$ ipython --no-banner

In [1]: import numpy as np

In [2]: from numpy import linalg as LA

In [3]: np.set_printoptions(precision=2, suppress=True, linewidth=120)

In [4]: rd = lambda a: np.round(a, 2) + 0

In [5]: m1 = np.load("w.npy")

In [6]: m1
Out[6]: 
array([[-0.56,  0.24, -0.16, -0.98,  1.  , -0.95,  0.75,  0.11],
       [-0.1 , -0.02,  0.08, -0.74,  0.92, -0.41,  0.43,  0.05],
       [-0.41,  0.51, -0.66,  0.98, -1.  , -0.36, -0.88, -0.14],
       [-0.88,  0.71, -0.74, -0.89,  0.97, -1.  ,  0.24,  0.04],
       [-0.96,  0.93, -0.97,  0.97, -1.  , -1.  , -0.95, -0.17],
       [ 0.  , -0.09,  0.16, -0.72,  0.91, -0.21,  0.44,  0.05],
       [ 0.73, -0.46,  0.45,  0.96, -1.  ,  0.98, -0.58, -0.08],
       [-0.96,  0.89, -0.93, -0.24,  0.15, -1.  , -0.52, -0.04],
       [ 0.33, -0.38,  0.51, -0.9 ,  0.99,  0.35,  0.71,  0.09],
       [-0.99,  0.96, -0.98,  0.72, -0.95, -1.  , -0.88, -0.12],
       [ 0.  ,  0.09, -0.16,  0.72, -0.91,  0.21, -0.44, -0.05],
       [ 0.65, -0.15, -0.08,  1.  , -1.  ,  0.99, -0.96, -0.22],
       [ 0.31, -0.25,  0.31, -0.2 ,  0.36,  0.55,  0.22,  0.02],
       [ 0.91, -0.91,  0.96, -1.  ,  1.  ,  0.98,  0.98,  0.24],
       [ 0.35, -0.35,  0.45, -0.72,  0.92,  0.49,  0.54,  0.06],
       [-0.72,  0.56, -0.62, -0.42,  0.56, -0.96, -0.09,  0.  ],
       [ 0.31, -0.08,  0.  ,  0.92, -0.99,  0.78, -0.62, -0.08],
       [ 0.83, -0.58,  0.56,  0.98, -1.  ,  1.  , -0.68, -0.1 ],
       [-0.99,  0.97, -0.98, -0.29,  0.12, -1.  , -0.69, -0.06],
       [-0.35,  0.26, -0.31,  0.  , -0.05, -0.64, -0.13, -0.01],
       [-0.43,  0.54, -0.71,  0.99, -1.  , -0.33, -0.91, -0.16],
       [ 0.35,  0.  , -0.16,  0.99, -1.  ,  0.88, -0.86, -0.14]])

In [7]: x0 = np.array([3, 2, 3, 1, 1, -3, -3, -3])

In [8]: target = m1 @ x0

In [9]: rd(LA.pinv(m1) @ m1)
Out[9]: 
array([[1., 0., 0., 0., 0., 0., 0., 0.],
       [0., 1., 0., 0., 0., 0., 0., 0.],
       [0., 0., 1., 0., 0., 0., 0., 0.],
       [0., 0., 0., 1., 0., 0., 0., 0.],
       [0., 0., 0., 0., 1., 0., 0., 0.],
       [0., 0., 0., 0., 0., 1., 0., 0.],
       [0., 0., 0., 0., 0., 0., 1., 0.],
       [0., 0., 0., 0., 0., 0., 0., 1.]])

In [10]: rd(LA.solve(m1.T @ m1, m1.T @ target))
Out[10]: array([ 3.,  2.,  3.,  1.,  1., -3., -3., -3.])

In [11]: rng = np.random.default_rng(11552)

In [12]: target = target + 0.02 * rng.normal(size=22)

In [13]: rd(target)
Out[13]: 
array([-1.38, -0.13,  1.95, -1.2 ,  2.41, -0.37,  1.63,  0.72, -1.6 ,  1.8 ,  0.36,  1.98, -0.85, -2.79, -1.38,  0.4 ,
        0.46,  2.32,  1.12,  0.82,  1.83,  0.92])

In [14]: b, *_ = LA.lstsq(m1, target)

In [15]: rd(b)
Out[15]: array([ 3.25,  2.34,  3.07,  1.03,  1.  , -3.04, -2.98, -2.65])

In [16]: b.round()
Out[16]: array([ 3.,  2.,  3.,  1.,  1., -3., -3., -3.])

In [17]: [round(float(LA.norm(LA.solve(m1.T @ m1 + lam * np.eye(8), m1.T @ target))), 2) for lam in (0, 1, 10, 100)]
Out[17]: [7.26, 1.42, 0.81, 0.29]

In [18]: rd(m1.T @ (target - m1 @ b))
Out[18]: array([0., 0., 0., 0., 0., 0., 0., 0.])

In [19]: Xc = m1 - m1.mean(axis=0)

In [20]: left, sv, Vh = LA.svd(Xc, full_matrices=False)

In [21]: np.searchsorted(np.cumsum(sv ** 2) / (sv ** 2).sum(), 0.9) + 1
Out[21]: np.int64(2)

In [22]: rd(Xc.mean(axis=0))
Out[22]: array([0., 0., 0., 0., 0., 0., 0., 0.])

In [23]: LA.matrix_rank(Xc)
Out[23]: np.int64(8)

In [24]: rd(Vh[0] * np.sign(Vh[0, np.abs(Vh[0]).argmax()]))
Out[24]: array([ 0.04, -0.13,  0.19, -0.58,  0.63, -0.05,  0.46,  0.07])

In [25]: rd(np.abs(Vh[-1]))
Out[25]: array([0.48, 0.67, 0.18, 0.14, 0.08, 0.1 , 0.05, 0.5 ])

In [26]: np.abs(Vh[0]).argmax()
Out[26]: np.int64(4)

In [27]: print(rd(sv ** 2 / (sv ** 2).sum()))
[0.53 0.45 0.01 0.   0.   0.   0.   0.  ]

In [28]: print((np.sign(left[:, 0]) == np.sign(left[0, 0])).astype(int))
[1 1 0 1 0 1 0 0 1 0 0 0 1 1 1 1 0 0 0 1 0 0]

In [29]: rd((sv ** 2).sum() ** 2 / (sv ** 4).sum())
Out[29]: np.float64(2.05)

In [30]: other = np.array([[0, 1, 3, 3, 0, 0, 1, 2, 3, 3, 0, 2, 1]])

In [31]: M = other.T @ other

In [32]: M
Out[32]: 
array([[0, 0, 0, 0, 0, 0, 0, 0, 0, 0, 0, 0, 0],
       [0, 1, 3, 3, 0, 0, 1, 2, 3, 3, 0, 2, 1],
       [0, 3, 9, 9, 0, 0, 3, 6, 9, 9, 0, 6, 3],
       [0, 3, 9, 9, 0, 0, 3, 6, 9, 9, 0, 6, 3],
       [0, 0, 0, 0, 0, 0, 0, 0, 0, 0, 0, 0, 0],
       [0, 0, 0, 0, 0, 0, 0, 0, 0, 0, 0, 0, 0],
       [0, 1, 3, 3, 0, 0, 1, 2, 3, 3, 0, 2, 1],
       [0, 2, 6, 6, 0, 0, 2, 4, 6, 6, 0, 4, 2],
       [0, 3, 9, 9, 0, 0, 3, 6, 9, 9, 0, 6, 3],
       [0, 3, 9, 9, 0, 0, 3, 6, 9, 9, 0, 6, 3],
       [0, 0, 0, 0, 0, 0, 0, 0, 0, 0, 0, 0, 0],
       [0, 2, 6, 6, 0, 0, 2, 4, 6, 6, 0, 4, 2],
       [0, 1, 3, 3, 0, 0, 1, 2, 3, 3, 0, 2, 1]])

In [33]: # splits into 5 blocks

In [34]: G = M.T @ M

In [35]: (M @ M.T).shape
Out[35]: (13, 13)

In [36]: np.allclose(G, G.T)
Out[36]: True
